% python3 -q
>>> import numpy as np
>>> np.set_printoptions(precision=2, suppress=True, linewidth=100, legacy="1.25")
>>> u = np.array([0, 2, 7, 4, 9])
>>> rng = np.random.default_rng(176561)
>>> mat = np.outer(rng.normal(size=24), u) + 0.3 * rng.normal(size=(24, 5))
>>> mat.round(2) + 0
array([[ -0.47,   1.57,   5.89,   3.04,   7.96],
       [  0.24,   1.1 ,   3.46,   2.35,   5.06],
       [ -0.32,  -3.42, -11.39,  -5.94, -14.81],
       [ -0.59,  -0.45,  -3.41,  -1.72,  -3.39],
       [ -0.25,   0.35,  -0.02,  -0.14,  -0.29],
       [  0.25,   1.52,   4.2 ,   2.11,   5.9 ],
       [ -0.01,   1.84,   5.88,   3.13,   7.72],
       [  0.14,   0.71,   2.02,   1.27,   1.86],
       [ -0.16,   0.34,   3.54,   2.53,   5.39],
       [  0.17,   1.64,   5.74,   3.14,   6.63],
       [  0.09,  -0.43,  -0.11,  -0.33,  -0.48],
       [  0.16,  -0.65,  -2.17,  -1.64,  -3.62],
       [ -0.39,  -4.65, -16.55,  -9.3 , -21.24],
       [ -0.58,   1.72,   5.61,   2.76,   6.79],
       [  0.06,   4.09,  14.27,   8.46,  18.69],
       [  0.22,   1.59,   5.07,   3.38,   6.75],
       [  0.23,   0.18,  -0.23,  -0.62,  -0.78],
       [  0.19,  -1.62,  -5.52,  -2.56,  -7.27],
       [  0.26,   2.18,   8.15,   4.61,  10.1 ],
       [ -0.59,   3.19,  12.36,   7.2 ,  15.51],
       [ -0.28,  -0.2 ,  -0.54,   0.11,   0.15],
       [ -0.36,  -1.87,  -5.05,  -2.69,  -6.85],
       [  0.  ,   0.83,   3.07,   1.82,   4.26],
       [  0.22,   1.66,   6.11,   3.64,   7.29]])
>>> def softmax(z):
...     e = np.exp(z - z.max(axis=-1, keepdims=True))
...     return e / e.sum(axis=-1, keepdims=True)
... 
>>> softmax(mat[3] + 2)
array([0.39, 0.44, 0.02, 0.12, 0.02])
>>> np.round(softmax(10 * mat[3]), 2) + 0
array([0.21, 0.79, 0.  , 0.  , 0.  ])
>>> softmax(mat[3])
array([0.39, 0.44, 0.02, 0.12, 0.02])
>>> att = mat @ mat.T / np.sqrt(5)
>>> softmax(att).round(6).argmax(axis=1)
array([14, 14, 12, 12, 12, 14, 14, 14, 14, 14, 12, 12, 12, 14, 14, 14, 12, 12, 14, 14, 12, 12, 14,
       14])
>>> G = np.cov(mat, rowvar=False)
>>> np.round(np.polyfit(mat[:, 4], mat[:, 1], 1), 2) + 0
array([0.22, 0.  ])
>>> G
array([[ 0.09,  0.13,  0.44,  0.24,  0.52],
       [ 0.13,  3.85, 13.34,  7.46, 17.18],
       [ 0.44, 13.34, 47.11, 26.43, 60.62],
       [ 0.24,  7.46, 26.43, 14.93, 34.08],
       [ 0.52, 17.18, 60.62, 34.08, 78.29]])
>>> np.median(mat, axis=0)
array([0.03, 0.77, 3.26, 1.97, 4.66])
>>> np.linalg.eigvalsh(G)[::-1]
array([143.93,   0.13,   0.11,   0.07,   0.04])
>>> np.argwhere(np.triu(np.abs(np.corrcoef(mat.T)) > 0.8, 1))
array([[1, 2],
       [1, 3],
       [1, 4],
       [2, 3],
       [2, 4],
       [3, 4]])
>>> round(np.corrcoef(mat[:, 4], mat[:, 1])[0, 1], 2)
0.99
>>> out = np.c_[mat[:, :1] @ np.array([[4]]), np.array([4, 9, 6, 3, 3, 2, 0, 7, 5, 0, 1, 0, 9, 1, 5, 0, 0, 9, 1, 1, 4, 3, 7, 3])]
>>> out
array([[-1.88,  4.  ],
       [ 0.94,  9.  ],
       [-1.27,  6.  ],
       [-2.36,  3.  ],
       [-0.98,  3.  ],
       [ 1.01,  2.  ],
       [-0.05,  0.  ],
       [ 0.54,  7.  ],
       [-0.63,  5.  ],
       [ 0.68,  0.  ],
       [ 0.36,  1.  ],
       [ 0.63,  0.  ],
       [-1.55,  9.  ],
       [-2.33,  1.  ],
       [ 0.23,  5.  ],
       [ 0.88,  0.  ],
       [ 0.93,  0.  ],
       [ 0.78,  9.  ],
       [ 1.04,  1.  ],
       [-2.35,  1.  ],
       [-1.11,  4.  ],
       [-1.45,  3.  ],
       [-0.01,  7.  ],
       [ 0.87,  3.  ]])
>>> np.round(np.linalg.lstsq(mat, out[:, 0])[0], 2) + 0
array([4., 0., 0., 0., 0.])
>>> np.linalg.matrix_rank(out)
2
>>> M = np.load("mat.npy")
>>> M
array([[ 1,  0,  0,  1,  3, -3,  0, -3,  3,  2,  2,  2, -1,  2, -2],
       [ 0, -2, -2,  2,  2, -1, -2,  3, -3, -3,  0, -1, -2,  3, -1],
       [ 0,  0,  1,  0, -1, -2, -3,  0,  0,  3,  1, -3, -1,  1,  0],
       [ 0,  0,  0, -3,  1, -3,  2, -3, -3, -1,  3,  1, -2, -3,  2],
       [ 0,  0,  0,  0,  1,  3, -2,  2,  1, -3, -2, -2,  3,  2,  0],
       [ 0,  0,  0,  0,  0,  1,  3,  2,  0,  1, -3, -2, -1,  3,  2],
       [ 0,  0,  0,  0,  0,  0,  2,  3,  2,  2, -3,  1,  0, -3,  0],
       [ 0,  0,  0,  0,  0,  0,  0, -1,  2, -2, -1, -1,  1, -3,  1],
       [ 0,  0,  0,  0,  0,  0,  0,  0, -1,  2,  3,  1,  2, -1, -1],
       [ 0,  0,  0,  0,  0,  0,  0,  0,  0,  2,  3, -3,  2,  2,  0],
       [ 0,  0,  0,  0,  0,  0,  0,  0,  0,  0,  0,  2,  0,  0, -1],
       [ 0,  0,  0,  0,  0,  0,  0,  0,  0,  0,  0, -1,  1,  2,  1],
       [ 0,  0,  0,  0,  0,  0,  0,  0,  0,  0,  0,  0, -1, -2,  2],
       [ 0,  0,  0,  0,  0,  0,  0,  0,  0,  0,  0,  0,  0,  3,  2],
       [ 0,  0,  0,  0,  0,  0,  0,  0,  0,  0,  0,  0,  0,  0,  1]])
>>> np.sort(np.linalg.eigvals(M))
array([-3., -2., -1., -1., -1., -1.,  0.,  1.,  1.,  1.,  1.,  1.,  2.,  2.,  3.])
>>> np.prod(np.diag(M)), round(np.linalg.det(M), 2)
(0, 0.0)
>>> np.linalg.matrix_rank(M - M[0, 0] * np.eye(15))
13
